$ python -q
>>> import numpy as np
>>> np.set_printoptions(precision=2, suppress=True, linewidth=160, legacy="1.25")
>>> def rd(a):
...     return np.round(a, 2) + 0
... 
>>> mat = np.array([[-1, 0, 0, 4, -6, 6, 0],
...     [9, 7, 0, 1, -6, 0, 5],
...     [3, 9, -7, 6, -5, 0, -8],
...     [-6, -5, 0, 7, -7, 2, 0],
...     [7, 1, 4, -8, -3, 7, 5],
...     [4, 8, -7, 2, -7, -4, -8],
...     [-4, 3, 1, 5, -5, 6, 3]])
>>> mat
array([[-1,  0,  0,  4, -6,  6,  0],
       [ 9,  7,  0,  1, -6,  0,  5],
       [ 3,  9, -7,  6, -5,  0, -8],
       [-6, -5,  0,  7, -7,  2,  0],
       [ 7,  1,  4, -8, -3,  7,  5],
       [ 4,  8, -7,  2, -7, -4, -8],
       [-4,  3,  1,  5, -5,  6,  3]])
>>> x0 = np.array([0, 2, 8, 6, 7, 4, 4])
>>> h1 = np.maximum(mat @ x0, 0)
>>> rd(np.tanh(mat @ x0))
array([ 1.  , -0.96, -1.  , -1.  ,  1.  , -1.  ,  1.  ])
>>> mat * (h1 > 1e-9)[:, None]
array([[-1,  0,  0,  4, -6,  6,  0],
       [ 0,  0,  0,  0,  0,  0,  0],
       [ 0,  0,  0,  0,  0,  0,  0],
       [ 0,  0,  0,  0,  0,  0,  0],
       [ 7,  1,  4, -8, -3,  7,  5],
       [ 0,  0,  0,  0,  0,  0,  0],
       [-4,  3,  1,  5, -5,  6,  3]])
>>> mat.T @ h1
array([ -95,  148,   97,  145, -300,  397,  200])
>>> rng = np.random.default_rng(25152)
>>> z = rng.permutation(7)
>>> z
array([2, 4, 6, 3, 1, 5, 0])
>>> M2 = mat[z][:, z]
>>> M2
array([[-7, -5, -8,  6,  9,  0,  3],
       [ 4, -3,  5, -8,  1,  7,  7],
       [ 1, -5,  3,  5,  3,  6, -4],
       [ 0, -7,  0,  7, -5,  2, -6],
       [ 0, -6,  5,  1,  7,  0,  9],
       [-7, -7, -8,  2,  8, -4,  4],
       [ 0, -6,  0,  4,  0,  6, -1]])
>>> np.allclose(M2, mat)
False
>>> rd(np.sort(np.abs(np.linalg.eigvals(M2))))
array([ 0.05,  2.99,  5.98, 11.03, 11.03, 12.57, 12.57])
>>> np.diag(M2)
array([-7, -3,  3,  7,  7, -4, -1])
